>>> import numpy as np
>>> np.set_printoptions(precision=2, suppress=True, linewidth=100)
>>> F = np.load("dump.npy")
>>> print(F)
[[  20    1    2    1    0    0    1    2    1    1    0    2]
 [   1 -178    2    0    1    2    0    1    2    2    2    1]
 [   2    1  -78    2    1    0    0    2    2    0    0    1]
 [   2    0    1 -120    0    1    0    2    2    0    0    1]
 [   0    1    0    1 -180    0    1    0    2    1    0    0]
 [   2    0    1    0    0  100    2    0    0    1    0    1]
 [   2    1    2    1    0    0  121    2    1    1    2    2]
 [   2    1    2    0    2    0    2   40    1    2    2    1]
 [   0    1    1    0    0    1    1    1 -119    1    0    2]
 [   2    0    1    0    1    0    2    0    0 -120    2    1]
 [   0    2    1    2    2    1    0    0    0    0   62    1]
 [   1    0    0    2    2    0    0    0    1    2    2  120]]
>>> u = np.array([-1, 1, -3, 0, -3, -3, -3, 2, 3, -3, -3, 2])
>>> other = F + np.outer(u, np.eye(12)[7])
>>> print(np.linalg.matrix_rank(np.linalg.inv(other) - np.linalg.inv(F), tol=1e-8))
1
>>> print(other)
[[  20.    1.    2.    1.    0.    0.    1.    1.    1.    1.    0.    2.]
 [   1. -178.    2.    0.    1.    2.    0.    2.    2.    2.    2.    1.]
 [   2.    1.  -78.    2.    1.    0.    0.   -1.    2.    0.    0.    1.]
 [   2.    0.    1. -120.    0.    1.    0.    2.    2.    0.    0.    1.]
 [   0.    1.    0.    1. -180.    0.    1.   -3.    2.    1.    0.    0.]
 [   2.    0.    1.    0.    0.  100.    2.   -3.    0.    1.    0.    1.]
 [   2.    1.    2.    1.    0.    0.  121.   -1.    1.    1.    2.    2.]
 [   2.    1.    2.    0.    2.    0.    2.   42.    1.    2.    2.    1.]
 [   0.    1.    1.    0.    0.    1.    1.    4. -119.    1.    0.    2.]
 [   2.    0.    1.    0.    1.    0.    2.   -3.    0. -120.    2.    1.]
 [   0.    2.    1.    2.    2.    1.    0.   -3.    0.    0.   62.    1.]
 [   1.    0.    0.    2.    2.    0.    0.    2.    1.    2.    2.  120.]]
>>> x0 = np.array([3, 0, 1, 2, 0, 3, 1, 1, 0, 2, 3, 2])
>>> h1 = np.maximum(F @ x0, 0)
>>> print(h1)
[ 73  24   0   0   5 313 145  62  12   0 196 257]
>>> print(np.flatnonzero(h1 > 1e-9))
[ 0  1  4  5  6  7  8 10 11]
>>> rng = np.random.default_rng(16)
>>> idx = rng.permutation(12)
>>> print(idx)
[ 0  9  4  6  8 10  5  7  3  1 11  2]
>>> other = F[idx][:, idx]
>>> print(np.trace(other))
-332
>>> print(np.allclose(other, F))
False
>>> M = np.loadtxt("a.csv", delimiter=",")
>>> print(M)
[[ 2.  2.  2.  2.  2.  2.  2.  2.  2.  2.  2.  2.  2.]
 [ 2.  4.  4.  4.  4.  4.  4.  4.  4.  4.  4.  4.  4.]
 [ 2.  4.  6.  6.  6.  6.  6.  6.  6.  6.  6.  6.  6.]
 [ 2.  4.  6.  8.  8.  8.  8.  8.  8.  8.  8.  8.  8.]
 [ 2.  4.  6.  8. 10. 10. 10. 10. 10. 10. 10. 10. 10.]
 [ 2.  4.  6.  8. 10. 12. 12. 12. 12. 12. 12. 12. 12.]
 [ 2.  4.  6.  8. 10. 12. 14. 14. 14. 14. 14. 14. 14.]
 [ 2.  4.  6.  8. 10. 12. 14. 16. 16. 16. 16. 16. 16.]
 [ 2.  4.  6.  8. 10. 12. 14. 16. 18. 18. 18. 18. 18.]
 [ 2.  4.  6.  8. 10. 12. 14. 16. 18. 20. 20. 20. 20.]
 [ 2.  4.  6.  8. 10. 12. 14. 16. 18. 20. 22. 22. 22.]
 [ 2.  4.  6.  8. 10. 12. 14. 16. 18. 20. 22. 24. 24.]
 [ 2.  4.  6.  8. 10. 12. 14. 16. 18. 20. 22. 24. 26.]]
>>> # symmetric, so the eigenvalues are real
>>> x0 = np.array([9, 7, -9, 7, 8, 0, -6, -1, 2, 2, 9, -6, 7])
>>> rhs = M @ x0
>>> print(rhs)
[ 58.  98. 124. 168. 198. 212. 226. 252. 280. 304. 324. 326. 340.]
>>> print(np.linalg.solve(M.T, M[12]))
[0. 0. 0. 0. 0. 0. 0. 0. 0. 0. 0. 0. 1.]
>>> print(np.linalg.solve(M, M[:, 4]))
[0. 0. 0. 0. 1. 0. 0. 0. 0. 0. 0. 0. 0.]
>>> print(np.linalg.solve(M, rhs))
[ 9.  7. -9.  7.  8.  0. -6. -1.  2.  2.  9. -6.  7.]
>>> t3 = np.stack([M, 5 * M, M[::-1]])
>>> print((t3 @ M.T).shape)
(3, 13, 13)
>>> print(np.linalg.matrix_rank(t3.reshape(3, -1)))
2
>>> J = np.loadtxt("layer16.csv", delimiter=",")
>>> print(J)
[[ 7.  0.  0.  0.  0.  0.  0.  0.  0.  0.  0.  0.]
 [ 2.  0.  0.  0.  0.  0.  0.  0.  0.  0.  0.  0.]
 [-1.  5. -7.  0.  0.  0.  0.  0.  0.  0.  0.  0.]
 [-3.  9.  7.  1.  0.  0.  0.  0.  0.  0.  0.  0.]
 [-7. -8. -6.  7. -3.  0.  0.  0.  0.  0.  0.  0.]
 [ 9.  2.  6.  6. -7.  6.  0.  0.  0.  0.  0.  0.]
 [ 1.  0. -5. -5. -5. -6. -6.  0.  0.  0.  0.  0.]
 [ 0. -1.  7.  0. -4.  2. -5. -3.  0.  0.  0.  0.]
 [ 4.  1.  8. -2. -6.  8. -3. -3. -1.  0.  0.  0.]
 [-3.  6.  4.  7.  7.  6.  3. -1.  1.  9.  0.  0.]
 [ 8.  1. -4.  1.  0.  6.  9. -6.  6.  0.  1.  0.]
 [-4. -8.  9. -8.  4. -6.  6. -7. -6. -5. -5.  1.]]
>>> # triangular: eigenvalues sit on the diagonal
>>> print(np.sort(np.linalg.eigvals(J)))
[-7. -6. -3. -3. -1.  0.  1.  1.  1.  6.  7.  9.]
>>> print(np.prod(np.diag(J)), np.round(np.linalg.det(J), 2))
-0.0 -0.0
